$ python -q
>>> import numpy as np
>>> import numpy.linalg as la
>>> np.set_printoptions(suppress=True, linewidth=100)
>>> sig = 5 * 0.9 ** np.arange(4)
>>> O, _ = la.qr(np.array([[0.3, 1.3, 1.3, -0.6],
...     [-2.2, 0.8, -1.1, -2.7],
...     [-0.2, 0.0, 1.2, -0.3],
...     [-0.2, 0.0, -0.1, 0.9]]))
>>> rng = np.random.default_rng(13)
>>> data = rng.normal(size=(30, 4)) * sig @ O
>>> data.round(2)
array([[-14.47,  -6.9 ,  -5.55,   1.64],
       [  1.49,  -6.47,  -7.56,  -0.02],
       [  2.95,   2.2 ,  -1.33,  -1.7 ],
       [  3.44,   0.8 ,  -2.43,  -2.23],
       [ -7.21,   3.2 ,  -7.34,  -0.55],
       [  2.15,  -6.35,  -8.21,   5.41],
       [  6.4 ,  -2.49,   4.16,   4.28],
       [  2.97,   7.3 ,  -3.79,   0.14],
       [ -3.1 ,   2.42,   1.04,   4.07],
       [ -1.99,  -4.34,   4.6 ,   2.98],
       [ -1.4 ,   7.49,   3.05,   2.66],
       [  1.76,  -1.51,  -0.9 ,  -2.61],
       [  6.08,  -3.46,   0.48,   1.93],
       [  5.16,   0.2 ,  -2.36,   2.66],
       [  6.78,  -2.87,   2.04,  -1.65],
       [  2.66,   2.34,   2.98,  -2.59],
       [  3.99,  -4.63,  -1.72, -10.07],
       [ -4.68,   5.15,   4.75,  -1.11],
       [ -2.62,  -8.8 ,   2.27,   3.22],
       [  0.24,  -0.53,   2.79,   0.09],
       [ -8.97,  -1.03,   5.49,   5.01],
       [ -3.24,  -4.03,   3.71,  -0.1 ],
       [ -0.06,   6.4 ,  -6.48,   0.02],
       [ -1.18,  -5.37,  -2.05,   5.33],
       [ -0.61,   6.84,   0.82,   0.85],
       [  1.36,  -8.39,   5.92,  -0.58],
       [ -3.08,   5.17,  -8.14,  -4.1 ],
       [ -2.9 ,  -0.52,  -3.85,   1.45],
       [ -0.31,  -0.53,  -4.53,  -3.52],
       [ -4.06,   4.47,  -5.58,  -1.08]])
>>> Y = data + rng.integers(-2, 3, (30, 3)) @ rng.integers(-2, 3, (3, 4))
>>> Y.round(2)
array([[ -8.47,  -2.9 ,   0.45,   3.64],
       [  4.49,  -4.47,  -6.56,  -0.02],
       [ -1.05,   2.2 ,  -3.33,   1.3 ],
       [ -0.56,  -3.2 ,  -8.43,  -6.23],
       [ -4.21,   1.2 ,  -6.34,  -5.55],
       [ -2.85,  -4.35, -11.21,  11.41],
       [  4.4 ,  -4.49,   1.16,   2.28],
       [  4.97,   3.3 ,  -1.79,  -5.86],
       [ -2.1 ,   4.42,   2.04,   6.07],
       [ -4.99,  -8.34,   0.6 ,  -1.02],
       [ -7.4 ,   3.49,  -0.95,   1.66],
       [ -0.24,  -1.51,  -0.9 ,  -0.61],
       [  2.08,  -7.46,  -3.52,  -1.07],
       [ 13.16,   4.2 ,   3.64,   2.66],
       [  1.78,  -2.87,  -1.96,   1.35],
       [  0.66,  -1.66,  -1.02,  -7.59],
       [  4.99,  -2.63,   1.28,  -7.07],
       [ -6.68,   1.15,   4.75,  -4.11],
       [  0.38, -10.8 ,   3.27,  -1.78],
       [ -2.76,  -0.53,   0.79,   2.09],
       [-14.97,  -1.03,   1.49,   9.01],
       [ -6.24,  -4.03,   1.71,   1.9 ],
       [  2.94,   6.4 ,  -2.48,  -0.98],
       [ -4.18,  -3.37,  -3.05,  10.33],
       [ -3.61,   8.84,  -2.18,   4.85],
       [  3.36,  -6.39,   6.92,   0.42],
       [  2.92,   9.17,  -2.14,  -2.1 ],
       [ -7.9 ,  -2.52,  -8.85,   1.45],
       [  1.69,  -0.53,  -2.53,  -4.52],
       [ -4.06,   0.47,  -3.58,  -5.08]])
>>> np.abs(Y - data).sum(axis=1)
array([18.,  6.,  9., 18., 11., 16.,  9., 14.,  6., 15., 15.,  4., 15., 18., 12., 15.,  9.,  9.,
       11.,  7., 14.,  7.,  8., 11., 12.,  6., 18., 12.,  5., 10.])
>>> la.matrix_rank(Y - data, tol=1e-8)
np.int64(3)
